% ipython --no-banner

In [1]: import numpy as np

In [2]: from numpy import linalg as LA

In [3]: np.set_printoptions(precision=1, suppress=True, linewidth=160)

In [4]: W0 = np.loadtxt("case12.csv", delimiter=",")

In [5]: W0
Out[5]: 
array([[0.2, 0.2, 0.2, 0.2, 0.2, 0. ],
       [0. , 1. , 0. , 0. , 0. , 0. ],
       [0. , 0. , 0.5, 0.5, 0. , 0. ],
       [0.3, 0. , 0. , 0.3, 0. , 0.3],
       [0. , 0. , 0.2, 0.2, 0.4, 0.2],
       [0.2, 0. , 0. , 0. , 0.2, 0.5]])

In [6]: B = np.array([[1, 3, -1],
   ...:     [0, -2, 0],
   ...:     [-1, 3, -2],
   ...:     [-2, -1, 2],
   ...:     [-3, -2, -1],
   ...:     [2, -1, 1]])

In [7]: np.einsum("ij,ij->", W0, B)
ValueError: operands could not be broadcast together with remapped shapes [original->remapped]: (6,6)->(6,6) (6,3)->(6,3) 


In [8]: np.einsum("ik,kj->ji", W0, B)
Out[8]: 
array([[-1. ,  0. , -1.5,  0.3, -1.4,  0.5],
       [ 0.2, -2. ,  1. ,  0.3, -0.6, -0.2],
       [-0.4,  0. ,  0. ,  0.7, -0.2,  0. ]])

In [9]: W0 @ B
Out[9]: 
array([[-1. ,  0.2, -0.4],
       [ 0. , -2. ,  0. ],
       [-1.5,  1. ,  0. ],
       [ 0.3,  0.3,  0.7],
       [-1.4, -0.6, -0.2],
       [ 0.5, -0.2,  0. ]])

In [10]: LA.matrix_rank(W0 @ B)
Out[10]: np.int64(3)

In [11]: LA.matrix_rank(np.vstack([W0, B.T]))
Out[11]: np.int64(6)

In [12]: np.einsum("ij->j", W0)
Out[12]: array([0.8, 1.2, 0.9, 1.2, 0.9, 1. ])

In [13]: def softmax(z):
    ...:     e = np.exp(z - z.max(axis=-1, keepdims=True))
    ...:     return e / e.sum(axis=-1, keepdims=True)
    ...: 

In [14]: softmax(W0).sum(axis=1)
Out[14]: array([1., 1., 1., 1., 1., 1.])

In [15]: softmax(W0[2] + 5)
Out[15]: array([0.1, 0.1, 0.2, 0.2, 0.1, 0.1])

In [16]: scores = W0 @ W0.T / np.sqrt(6)

In [17]: softmax(scores)
Out[17]: 
array([[0.2, 0.2, 0.2, 0.2, 0.2, 0.2],
       [0.2, 0.2, 0.2, 0.2, 0.2, 0.2],
       [0.2, 0.2, 0.2, 0.2, 0.2, 0.2],
       [0.2, 0.2, 0.2, 0.2, 0.2, 0.2],
       [0.2, 0.2, 0.2, 0.2, 0.2, 0.2],
       [0.2, 0.2, 0.2, 0.2, 0.2, 0.2]])

In [18]: np.sort(np.abs(LA.eigvals(W0)))[::-1]
Out[18]: array([1. , 1. , 0.3, 0.3, 0.3, 0.2])

In [19]: W0 @ np.ones(6)
Out[19]: array([1., 1., 1., 1., 1., 1.])

In [20]: pr = np.eye(6)[0]

In [21]: for _ in range(5):
    ...:     pr = pr @ W0
    ...:     print(pr.round(1))
    ...: 
[0.2 0.2 0.2 0.2 0.2 0. ]
[0.1 0.2 0.2 0.2 0.1 0.1]
[0.1 0.3 0.1 0.2 0.1 0.2]
[0.1 0.3 0.1 0.2 0.1 0.2]
[0.1 0.3 0.1 0.2 0.1 0.2]

In [22]: vec = np.array([2, 1, 0, -1, 1, -1])

In [23]: W0 @ np.ones(6)
Out[23]: array([1., 1., 1., 1., 1., 1.])

In [24]: np.sign((W0 @ vec).round(6))
Out[24]: array([ 1.,  1., -1.,  0.,  0.,  1.])

In [25]: np.einsum("ij,j->i", W0, vec)
Out[25]: array([ 0.6,  1. , -0.5,  0. ,  0. ,  0.2])

In [26]: left, sig, Vh = LA.svd(W0, full_matrices=False)

In [27]: np.round(left.T @ left, 1) + 0
Out[27]: 
array([[1., 0., 0., 0., 0., 0.],
       [0., 1., 0., 0., 0., 0.],
       [0., 0., 1., 0., 0., 0.],
       [0., 0., 0., 1., 0., 0.],
       [0., 0., 0., 0., 1., 0.],
       [0., 0., 0., 0., 0., 1.]])

In [28]: sig
Out[28]: array([1. , 1. , 0.7, 0.4, 0.2, 0.1])

In [29]: np.allclose(left * sig @ Vh, W0)
Out[29]: True

In [30]: left.shape, sig.shape, Vh.shape
Out[30]: ((6, 6), (6,), (6, 6))

In [31]: theta = np.deg2rad(120)

In [32]: M = np.eye(6)

In [33]: M[np.ix_([5, 2], [5, 2])] = [[np.cos(theta), -np.sin(theta)], [np.sin(theta), np.cos(theta)]]

In [34]: M
Out[34]: 
array([[ 1. ,  0. ,  0. ,  0. ,  0. ,  0. ],
       [ 0. ,  1. ,  0. ,  0. ,  0. ,  0. ],
       [ 0. ,  0. , -0.5,  0. ,  0. ,  0.9],
       [ 0. ,  0. ,  0. ,  1. ,  0. ,  0. ],
       [ 0. ,  0. ,  0. ,  0. ,  1. ,  0. ],
       [ 0. ,  0. , -0.9,  0. ,  0. , -0.5]])

In [35]: M[:, 3] @ M[:, 4]
Out[35]: np.float64(0.0)

In [36]: np.round(M.T @ M, 1) + 0
Out[36]: 
array([[1., 0., 0., 0., 0., 0.],
       [0., 1., 0., 0., 0., 0.],
       [0., 0., 1., 0., 0., 0.],
       [0., 0., 0., 1., 0., 0.],
       [0., 0., 0., 0., 1., 0.],
       [0., 0., 0., 0., 0., 1.]])

In [37]: LA.svd(M, compute_uv=False)
Out[37]: array([1., 1., 1., 1., 1., 1.])

In [38]: vec = np.array([0, -1, 0, -2, -1, 1])

In [39]: rhs = M @ vec

In [40]: rhs
Out[40]: array([ 0. , -1. ,  0.9, -2. , -1. , -0.5])

In [41]: LA.solve(M.T, M[1])
Out[41]: array([ 0.,  1.,  0.,  0.,  0., -0.])

In [42]: LA.solve(M, rhs)
Out[42]: array([ 0., -1., -0., -2., -1.,  1.])

In [43]: LA.solve(M, 4 * rhs)
Out[43]: array([ 0., -4., -0., -8., -4.,  4.])

In [44]: LA.solve(M, M[:, 5])
Out[44]: array([ 0.,  0., -0.,  0.,  0.,  1.])

In [45]: left, sig, Vh = LA.svd(M, full_matrices=False)

In [46]: np.round(np.sqrt((sig ** 2).sum()), 1), round(float(LA.norm(M)), 1)
Out[46]: (np.float64(2.4), 2.4)

In [47]: np.cumsum(sig ** 2) / np.sum(sig ** 2)
Out[47]: array([0.2, 0.3, 0.5, 0.7, 0.8, 1. ])

In [48]: np.allclose(left * sig @ Vh, M)
Out[48]: True

In [49]: np.round(left.T @ M @ Vh.T, 1) + 0
Out[49]: 
array([[1., 0., 0., 0., 0., 0.],
       [0., 1., 0., 0., 0., 0.],
       [0., 0., 1., 0., 0., 0.],
       [0., 0., 0., 1., 0., 0.],
       [0., 0., 0., 0., 1., 0.],
       [0., 0., 0., 0., 0., 1.]])

In [50]: sig
Out[50]: array([1., 1., 1., 1., 1., 1.])

In [51]: rng = np.random.default_rng(8842)

In [52]: labels = rng.permutation(6)

In [53]: labels
Out[53]: array([2, 3, 1, 0, 4, 5])

In [54]: B = M[labels][:, labels]

In [55]: B
Out[55]: 
array([[-0.5,  0. ,  0. ,  0. ,  0. ,  0.9],
       [ 0. ,  1. ,  0. ,  0. ,  0. ,  0. ],
       [ 0. ,  0. ,  1. ,  0. ,  0. ,  0. ],
       [ 0. ,  0. ,  0. ,  1. ,  0. ,  0. ],
       [ 0. ,  0. ,  0. ,  0. ,  1. ,  0. ],
       [-0.9,  0. ,  0. ,  0. ,  0. , -0.5]])

In [56]: np.sort(np.abs(LA.eigvals(B)))
Out[56]: array([1., 1., 1., 1., 1., 1.])

In [57]: np.allclose(B, M)
Out[57]: False

In [58]: vec = np.array([-2, -3, 3, 3, 0, -1])

In [59]: np.sort(np.abs(np.degrees(np.angle(LA.eigvals(B)))))
Out[59]: array([  0.,   0.,   0.,   0., 120., 120.])

In [60]: LA.inv(B)
Out[60]: 
array([[-0.5, -0. , -0. , -0. , -0. , -0.9],
       [ 0. ,  1. ,  0. ,  0. ,  0. ,  0. ],
       [ 0. ,  0. ,  1. ,  0. ,  0. ,  0. ],
       [ 0. ,  0. ,  0. ,  1. ,  0. ,  0. ],
       [ 0. ,  0. ,  0. ,  0. ,  1. ,  0. ],
       [ 0.9,  0. ,  0. ,  0. ,  0. , -0.5]])

In [61]: np.round(LA.det(B), 1)
Out[61]: np.float64(1.0)

In [62]: [p for p in range(1, 25) if np.allclose(LA.matrix_power(B, p), np.eye(6))]
Out[62]: [3, 6, 9, 12, 15, 18, 21, 24]

In [63]: 6 - LA.matrix_rank(B - np.eye(6), tol=1e-8)
Out[63]: np.int64(4)

In [64]: E = np.array([[-2, -1, 1], [6, 3, -2]])

In [65]: [round(float(x), 1) for x in LA.svd(E, compute_uv=False)[:3]]
Out[65]: [7.4, 0.3]

In [66]: np.argsort(-LA.norm(E, axis=0).round(6), kind="stable")[:3]
Out[66]: array([0, 1, 2])

In [67]: t3 = np.stack([E, -3 * E, E[::-1]])

In [68]: t3.shape
Out[68]: (3, 2, 3)

In [69]: LA.matrix_rank(t3.reshape(3, -1))
Out[69]: np.int64(2)

In [70]: LA.matrix_rank(t3)
Out[70]: array([2, 2, 2])

In [71]: np.einsum("bij,cij->bc", t3, t3)
Out[71]: 
array([[  55, -165,  -34],
       [-165,  495,  102],
       [ -34,  102,   55]])

In [72]: LA.norm(t3, axis=(1, 2))
Out[72]: array([ 7.4, 22.2,  7.4])

In [73]: (t3 @ E.T).shape
Out[73]: (3, 2, 2)

In [74]: B = E + rng.integers(-2, 3, (2, 1)) @ rng.integers(-2, 3, (1, 3))

In [75]: B
Out[75]: 
array([[ 2, -5, -1],
       [ 6,  3, -2]])

In [76]: LA.matrix_rank(B - E, tol=1e-8)
Out[76]: np.int64(1)

In [77]: LA.svd(B - E, compute_uv=False)
Out[77]: array([6., 0.])

In [78]: w1 = np.array([[1, -2, 1], [-2, -1, 2], [-2, -2, 2]])

In [79]: beta = np.array([0, 2, 0])

In [80]: hid = np.maximum(B @ w1 + beta, 0)

In [81]: (hid > 0).astype(int)
Out[81]: 
array([[1, 1, 0],
       [1, 0, 1]])

In [82]: LA.matrix_rank(hid)
Out[82]: np.int64(2)

In [83]: basis = np.array([[-5, -1, 6], [-4, 4, 4], [5, 3, 9]])

In [84]: hid @ basis
Out[84]: 
array([[-90,   6, 104],
       [ 20,  20,  96]])

In [85]: B = E / np.sqrt((E ** 2).mean(axis=1, keepdims=True))

In [86]: E - E.mean(axis=1, keepdims=True)
Out[86]: 
array([[-1.3, -0.3,  1.7],
       [ 3.7,  0.7, -4.3]])

In [87]: LA.matrix_rank(B) == LA.matrix_rank(E)
Out[87]: np.True_

In [88]: B[1]
Out[88]: array([ 1.5,  0.7, -0.5])

In [89]: LA.matrix_rank(E - E.mean(axis=1, keepdims=True))
Out[89]: np.int64(2)

In [90]: LA.norm(B, axis=1)
Out[90]: array([1.7, 1.7])

In [91]: arr = np.eye(3, dtype=int)[rng.permutation(3)] * np.array([3, 3, 0])

In [92]: arr
Out[92]: 
array([[3, 0, 0],
       [0, 0, 0],
       [0, 3, 0]])

In [93]: # rows and columns are dependent

In [94]: LA.lstsq(arr[:-1].T, arr[-1])[2]
Out[94]: np.int32(1)

In [95]: arr @ LA.pinv(arr) @ arr
Out[95]: 
array([[3., 0., 0.],
       [0., 0., 0.],
       [0., 3., 0.]])

In [96]: np.round(np.trace(LA.pinv(arr) @ arr), 1)
Out[96]: np.float64(2.0)
